$ python3 -q
>>> import numpy as np
>>> import numpy.linalg as la
>>> np.set_printoptions(precision=2, suppress=True, linewidth=140, legacy="1.25")
>>> A2 = np.array([[2, 0, 3, -3, 2, -2, 3, 0, 2],
...     [3, 1, 2, 1, 0, -2, 2, 1, 2],
...     [1, -3, -2, 3, -3, 0, -2, -2, 0],
...     [-2, 3, -2, 3, -3, 1, -1, 0, 1],
...     [1, 2, 2, 0, 0, -2, 3, -3, -3],
...     [0, 0, -1, 2, 1, 2, 3, -3, 2],
...     [3, 2, -3, -1, -3, 0, -2, 0, -3],
...     [-1, -3, -1, -1, -2, 2, -3, -2, -1],
...     [3, -3, 3, -2, 1, 3, 1, 3, 0]])
>>> m1 = np.tril(A2)
>>> print(m1)
[[ 2  0  0  0  0  0  0  0  0]
 [ 3  1  0  0  0  0  0  0  0]
 [ 1 -3 -2  0  0  0  0  0  0]
 [-2  3 -2  3  0  0  0  0  0]
 [ 1  2  2  0  0  0  0  0  0]
 [ 0  0 -1  2  1  2  0  0  0]
 [ 3  2 -3 -1 -3  0 -2  0  0]
 [-1 -3 -1 -1 -2  2 -3 -2  0]
 [ 3 -3  3 -2  1  3  1  3  0]]
>>> np.round(la.norm(m1, 2) / la.norm(m1), 2)
0.62
>>> np.argsort(-la.norm(m1, axis=0).round(6), kind="stable")[:3]
array([1, 0, 2])
>>> arr = np.load("m.npy")
>>> arr
array([[14.,  9.,  6.,  3.,  6.,  6.],
       [ 9., 14.,  6.,  3.,  6.,  6.],
       [ 6.,  6.,  9.,  2.,  4.,  4.],
       [ 3.,  3.,  2.,  6.,  2.,  2.],
       [ 6.,  6.,  4.,  2.,  9.,  4.],
       [ 6.,  6.,  4.,  2.,  4.,  9.]])
>>> x0 = np.ones(6)
>>> for _ in range(6):
...     x0 = arr @ x0
...     x0 /= la.norm(x0)
...     print(round(x0 @ arr @ x0, 2))
... 
35.94
36.0
36.0
36.0
36.0
36.0
>>> print(x0)
[0.54 0.54 0.36 0.18 0.36 0.36]
>>> round(float(la.eigvalsh(arr)[-1]), 2)
36.0
>>> L = la.cholesky(arr)
>>> np.diag(L) ** 2
array([14.  ,  8.21,  5.87,  5.19,  5.71,  5.62])
>>> arr / np.sqrt(np.outer(np.diag(arr), np.diag(arr)))
array([[1.  , 0.64, 0.53, 0.33, 0.53, 0.53],
       [0.64, 1.  , 0.53, 0.33, 0.53, 0.53],
       [0.53, 0.53, 1.  , 0.27, 0.44, 0.44],
       [0.33, 0.33, 0.27, 1.  , 0.27, 0.27],
       [0.53, 0.53, 0.44, 0.27, 1.  , 0.44],
       [0.53, 0.53, 0.44, 0.27, 0.44, 1.  ]])
>>> print(round(float(np.prod(np.diag(L)) ** 2), 2), round(la.det(arr), 2))
112500.0 112500.0
>>> la.eigvalsh(arr).min() > 0
True
>>> L @ L.T
array([[14.,  9.,  6.,  3.,  6.,  6.],
       [ 9., 14.,  6.,  3.,  6.,  6.],
       [ 6.,  6.,  9.,  2.,  4.,  4.],
       [ 3.,  3.,  2.,  6.,  2.,  2.],
       [ 6.,  6.,  4.,  2.,  9.,  4.],
       [ 6.,  6.,  4.,  2.,  4.,  9.]])
>>> print(arr @ arr)
[[394. 369. 246. 123. 246. 246.]
 [369. 394. 246. 123. 246. 246.]
 [246. 246. 189.  82. 164. 164.]
 [123. 123.  82.  66.  82.  82.]
 [246. 246. 164.  82. 189. 164.]
 [246. 246. 164.  82. 164. 189.]]
>>> la.matrix_power(arr, 3)
array([[13634., 13509.,  9006.,  4503.,  9006.,  9006.],
       [13509., 13634.,  9006.,  4503.,  9006.,  9006.],
       [ 9006.,  9006.,  6129.,  3002.,  6004.,  6004.],
       [ 4503.,  4503.,  3002.,  1626.,  3002.,  3002.],
       [ 9006.,  9006.,  6004.,  3002.,  6129.,  6004.],
       [ 9006.,  9006.,  6004.,  3002.,  6004.,  6129.]])
>>> la.determinant(arr)
Traceback (most recent call last):
  File "<python-input-22>", line 1, in <module>
    la.determinant(arr)
    ^^^^^^^^^^^^^^
AttributeError: module 'numpy.linalg' has no attribute 'determinant'
>>> print(round(la.det(arr), 2))
112500.0
>>> np.allclose(arr @ arr.T, arr.T @ arr)
True
>>> feats = np.array([[1.0, 2.0, 2.0, 3.0, 5.0, 4.0, 4.0],
...     [2.0, 1.0, 4.0, 3.0, 2.0, 5.0, 2.0],
...     [0.0, 0.0, -3.0, -1.0, 2.0, -3.0, 3.0],
...     [0.0, 0.0, 1.0, 1.0, 0.0, 2.0, 1.0],
...     [0.0, 0.0, 1.0, -1.0, -1.0, -1.0, 0.0],
...     [0.0, 0.0, 2.0, 1.0, -1.0, -3.0, 3.0],
...     [0.0, 0.0, 2.0, 3.0, 2.0, -3.0, -2.0]])
>>> feats
array([[ 1.,  2.,  2.,  3.,  5.,  4.,  4.],
       [ 2.,  1.,  4.,  3.,  2.,  5.,  2.],
       [ 0.,  0., -3., -1.,  2., -3.,  3.],
       [ 0.,  0.,  1.,  1.,  0.,  2.,  1.],
       [ 0.,  0.,  1., -1., -1., -1.,  0.],
       [ 0.,  0.,  2.,  1., -1., -3.,  3.],
       [ 0.,  0.,  2.,  3.,  2., -3., -2.]])
>>> def softmax(z):
...     e = np.exp(z - z.max(axis=-1, keepdims=True))
...     return e / e.sum(axis=-1, keepdims=True)
... 
>>> softmax(feats[1] + -1)
array([0.03, 0.01, 0.22, 0.08, 0.03, 0.6 , 0.03])
>>> np.round(softmax(10 * feats[1]), 2) + 0
array([0., 0., 0., 0., 0., 1., 0.])
>>> softmax(feats).sum(axis=1)
array([1., 1., 1., 1., 1., 1., 1.])
>>> S = feats @ feats.T / np.sqrt(7)
>>> softmax(S)[1] @ feats
array([1.82, 1.18, 3.64, 3.  , 2.54, 4.82, 2.36])
>>> np.round(softmax(S), 2) + 0
array([[1.  , 0.  , 0.  , 0.  , 0.  , 0.  , 0.  ],
       [0.18, 0.82, 0.  , 0.  , 0.  , 0.  , 0.  ],
       [0.  , 0.  , 1.  , 0.  , 0.  , 0.  , 0.  ],
       [0.32, 0.67, 0.  , 0.01, 0.  , 0.  , 0.  ],
       [0.  , 0.01, 0.05, 0.03, 0.34, 0.49, 0.07],
       [0.  , 0.  , 0.  , 0.  , 0.  , 0.99, 0.  ],
       [0.  , 0.  , 0.  , 0.  , 0.  , 0.  , 1.  ]])
>>> W0 = np.load("dump.npy")
>>> print(W0)
[[ 82   1   1   3]
 [  3 -87   1   2]
 [  2   2  10   2]
 [  3   1   3  21]]
>>> A2 = W0 / np.sqrt((W0 ** 2).mean(axis=1, keepdims=True))
>>> W0 - W0.mean(axis=1, keepdims=True)
array([[ 60.25, -20.75, -20.75, -18.75],
       [ 23.25, -66.75,  21.25,  22.25],
       [ -2.  ,  -2.  ,   6.  ,  -2.  ],
       [ -4.  ,  -6.  ,  -4.  ,  14.  ]])
>>> la.norm(A2, axis=1)
array([2., 2., 2., 2.])
>>> vals, vecs = la.eig(W0)
>>> np.round(W0 @ vecs[:, 0] - vals[0] * vecs[:, 0], 2) + 0
array([0., 0., 0., 0.])
>>> np.sort(la.eigvals(W0.T))
array([-87.05,   9.48,  21.37,  82.2 ])
>>> vals
array([ 82.2 , -87.05,  21.37,   9.48])
>>> np.sort(la.eigvals(W0 @ W0))
array([  89.93,  456.7 , 6756.91, 7578.45])
>>> u = np.array([-4, 1, -3, -6, -7, 3, -6, 8, 6, -6]) + 0.5
>>> X = np.outer(u, u) / (u @ u)
>>> X
array([[ 0.04, -0.02,  0.03,  0.07,  0.08, -0.04,  0.07, -0.11, -0.08,  0.07],
       [-0.02,  0.01, -0.01, -0.03, -0.03,  0.02, -0.03,  0.05,  0.03, -0.03],
       [ 0.03, -0.01,  0.02,  0.05,  0.06, -0.03,  0.05, -0.08, -0.06,  0.05],
       [ 0.07, -0.03,  0.05,  0.11,  0.13, -0.07,  0.11, -0.17, -0.13,  0.11],
       [ 0.08, -0.03,  0.06,  0.13,  0.15, -0.08,  0.13, -0.2 , -0.15,  0.13],
       [-0.04,  0.02, -0.03, -0.07, -0.08,  0.04, -0.07,  0.11,  0.08, -0.07],
       [ 0.07, -0.03,  0.05,  0.11,  0.13, -0.07,  0.11, -0.17, -0.13,  0.11],
       [-0.11,  0.05, -0.08, -0.17, -0.2 ,  0.11, -0.17,  0.26,  0.2 , -0.17],
       [-0.08,  0.03, -0.06, -0.13, -0.15,  0.08, -0.13,  0.2 ,  0.15, -0.13],
       [ 0.07, -0.03,  0.05,  0.11,  0.13, -0.07,  0.11, -0.17, -0.13,  0.11]])
>>> # symmetric, so the eigenvalues are real
>>> round(np.trace(la.pinv(X) @ X), 2)
1.0
>>> np.allclose(X[:-1].T @ la.lstsq(X[:-1].T, X[-1])[0], X[-1])
True
>>> np.unique(X.round(6), axis=0).shape
(8, 10)
>>> print(X @ la.pinv(X) @ X)
[[ 0.04 -0.02  0.03  0.07  0.08 -0.04  0.07 -0.11 -0.08  0.07]
 [-0.02  0.01 -0.01 -0.03 -0.03  0.02 -0.03  0.05  0.03 -0.03]
 [ 0.03 -0.01  0.02  0.05  0.06 -0.03  0.05 -0.08 -0.06  0.05]
 [ 0.07 -0.03  0.05  0.11  0.13 -0.07  0.11 -0.17 -0.13  0.11]
 [ 0.08 -0.03  0.06  0.13  0.15 -0.08  0.13 -0.2  -0.15  0.13]
 [-0.04  0.02 -0.03 -0.07 -0.08  0.04 -0.07  0.11  0.08 -0.07]
 [ 0.07 -0.03  0.05  0.11  0.13 -0.07  0.11 -0.17 -0.13  0.11]
 [-0.11  0.05 -0.08 -0.17 -0.2   0.11 -0.17  0.26  0.2  -0.17]
 [-0.08  0.03 -0.06 -0.13 -0.15  0.08 -0.13  0.2   0.15 -0.13]
 [ 0.07 -0.03  0.05  0.11  0.13 -0.07  0.11 -0.17 -0.13  0.11]]
>>> x0 = np.array([4, 2, 5, 1, 4, 5, 3, 5, 3, 1])
>>> h1 = np.maximum(X @ x0, 0)
>>> print(np.maximum(X @ x0, 0) - np.maximum(-X @ x0, 0))
[-0.03  0.01 -0.02 -0.05 -0.06  0.03 -0.05  0.08  0.06 -0.05]
>>> h1
array([0.  , 0.01, 0.  , 0.  , 0.  , 0.03, 0.  , 0.08, 0.06, 0.  ])
>>> np.maximum(X @ (3 * x0), 0)
array([0.  , 0.04, 0.  , 0.  , 0.  , 0.09, 0.  , 0.23, 0.17, 0.  ])
>>> np.flatnonzero(h1 > 1e-9)
array([1, 5, 7, 8])
>>> print(X.T @ h1)
[-0.01  0.01 -0.01 -0.02 -0.03  0.01 -0.02  0.03  0.03 -0.02]
>>> left, sv, VT = la.svd(X)
>>> sv.round(2) + 0
array([1., 0., 0., 0., 0., 0., 0., 0., 0., 0.])
>>> A2 = left[:, :1] @ np.diag(sv[:1]) @ VT[:1]
>>> la.matrix_rank(A2)
1
>>> round(float(la.norm(X - A2, 2)), 2), np.round(sv[1], 2)
(0.0, 0.0)
>>> la.matrix_rank(X, rtol=0.05)
1
>>> J = np.loadtxt("data.csv", delimiter=",")
>>> print(J)
[[0. 7. 3. 9. 0. 9. 7. 6. 0. 0. 0.]
 [4. 5. 6. 8. 5. 0. 3. 3. 0. 0. 0.]
 [4. 6. 9. 6. 8. 5. 8. 4. 0. 0. 0.]
 [6. 6. 2. 3. 5. 9. 0. 7. 0. 0. 0.]
 [1. 7. 8. 3. 3. 9. 7. 7. 0. 0. 0.]
 [1. 9. 2. 3. 3. 9. 2. 0. 0. 0. 0.]
 [1. 2. 3. 4. 9. 3. 9. 1. 0. 0. 0.]
 [3. 8. 0. 1. 4. 3. 5. 8. 0. 0. 0.]
 [0. 0. 0. 0. 0. 0. 0. 0. 1. 2. 2.]
 [0. 0. 0. 0. 0. 0. 0. 0. 0. 1. 2.]
 [0. 0. 0. 0. 0. 0. 0. 0. 1. 2. 2.]]
>>> # 2 groups of indices that never mix
>>> np.allclose(J[:-1].T @ la.lstsq(J[:-1].T, J[-1])[0], J[-1])
True
>>> np.abs(np.diag(la.qr(J)[1])) > 1e-9
array([ True,  True,  True,  True,  True,  True,  True,  True,  True,  True, False])
>>> round(float(np.trace(la.pinv(J) @ J)), 2)
10.0
>>> np.round(J @ la.pinv(J) @ J, 2) + 0
array([[0., 7., 3., 9., 0., 9., 7., 6., 0., 0., 0.],
       [4., 5., 6., 8., 5., 0., 3., 3., 0., 0., 0.],
       [4., 6., 9., 6., 8., 5., 8., 4., 0., 0., 0.],
       [6., 6., 2., 3., 5., 9., 0., 7., 0., 0., 0.],
       [1., 7., 8., 3., 3., 9., 7., 7., 0., 0., 0.],
       [1., 9., 2., 3., 3., 9., 2., 0., 0., 0., 0.],
       [1., 2., 3., 4., 9., 3., 9., 1., 0., 0., 0.],
       [3., 8., 0., 1., 4., 3., 5., 8., 0., 0., 0.],
       [0., 0., 0., 0., 0., 0., 0., 0., 1., 2., 2.],
       [0., 0., 0., 0., 0., 0., 0., 0., 0., 1., 2.],
       [0., 0., 0., 0., 0., 0., 0., 0., 1., 2., 2.]])
>>> la.lstsq(J[:-1].T, J[-1])[2]
10
>>> (la.matrix_power((J != 0) + (J.T != 0) + np.eye(11), 11) > 0).astype(int)
array([[1, 1, 1, 1, 1, 1, 1, 1, 0, 0, 0],
       [1, 1, 1, 1, 1, 1, 1, 1, 0, 0, 0],
       [1, 1, 1, 1, 1, 1, 1, 1, 0, 0, 0],
       [1, 1, 1, 1, 1, 1, 1, 1, 0, 0, 0],
       [1, 1, 1, 1, 1, 1, 1, 1, 0, 0, 0],
       [1, 1, 1, 1, 1, 1, 1, 1, 0, 0, 0],
       [1, 1, 1, 1, 1, 1, 1, 1, 0, 0, 0],
       [1, 1, 1, 1, 1, 1, 1, 1, 0, 0, 0],
       [0, 0, 0, 0, 0, 0, 0, 0, 1, 1, 1],
       [0, 0, 0, 0, 0, 0, 0, 0, 1, 1, 1],
       [0, 0, 0, 0, 0, 0, 0, 0, 1, 1, 1]])
>>> print(np.flatnonzero(la.matrix_power((J != 0) + (J.T != 0) + np.eye(11), 11)[5]))
[0 1 2 3 4 5 6 7]
>>> round(float(la.det(J)), 2)
0.0
>>> la.norm(J, axis=0)
array([ 8.94, 18.55, 14.39, 15.  , 15.13, 19.16, 16.76, 14.97,  1.41,  3.  ,  3.46])
>>> J[5] @ J[3]
169.0
>>> print(round(la.norm(J[5] - J[3]), 2))
9.54
>>> round(float(la.norm(J, 1)), 2), np.round(la.norm(J, np.inf), 2)
(50.0, 50.0)
>>> la.norm(J, axis=1).argmax()
2
>>> round(float(la.norm(J, "nuc")), 2)
93.35
>>> np.round(la.norm(J) ** 2 / la.norm(J, 2) ** 2, 2)
1.29
>>> rng = np.random.default_rng(94)
>>> labels = rng.permutation(11)
>>> print(labels)
[ 6  5  7  8  0  4  9 10  2  3  1]
>>> A2 = J[labels][:, labels]
>>> A2
array([[9., 3., 1., 0., 1., 9., 0., 0., 3., 4., 2.],
       [2., 9., 0., 0., 1., 3., 0., 0., 2., 3., 9.],
       [5., 3., 8., 0., 3., 4., 0., 0., 0., 1., 8.],
       [0., 0., 0., 1., 0., 0., 2., 2., 0., 0., 0.],
       [7., 9., 6., 0., 0., 0., 0., 0., 3., 9., 7.],
       [7., 9., 7., 0., 1., 3., 0., 0., 8., 3., 7.],
       [0., 0., 0., 0., 0., 0., 1., 2., 0., 0., 0.],
       [0., 0., 0., 1., 0., 0., 2., 2., 0., 0., 0.],
       [8., 5., 4., 0., 4., 8., 0., 0., 9., 6., 6.],
       [0., 9., 7., 0., 6., 5., 0., 0., 2., 3., 6.],
       [3., 0., 3., 0., 4., 5., 0., 0., 6., 8., 5.]])
>>> np.diag(A2)
array([9., 9., 8., 1., 0., 3., 1., 2., 9., 3., 5.])
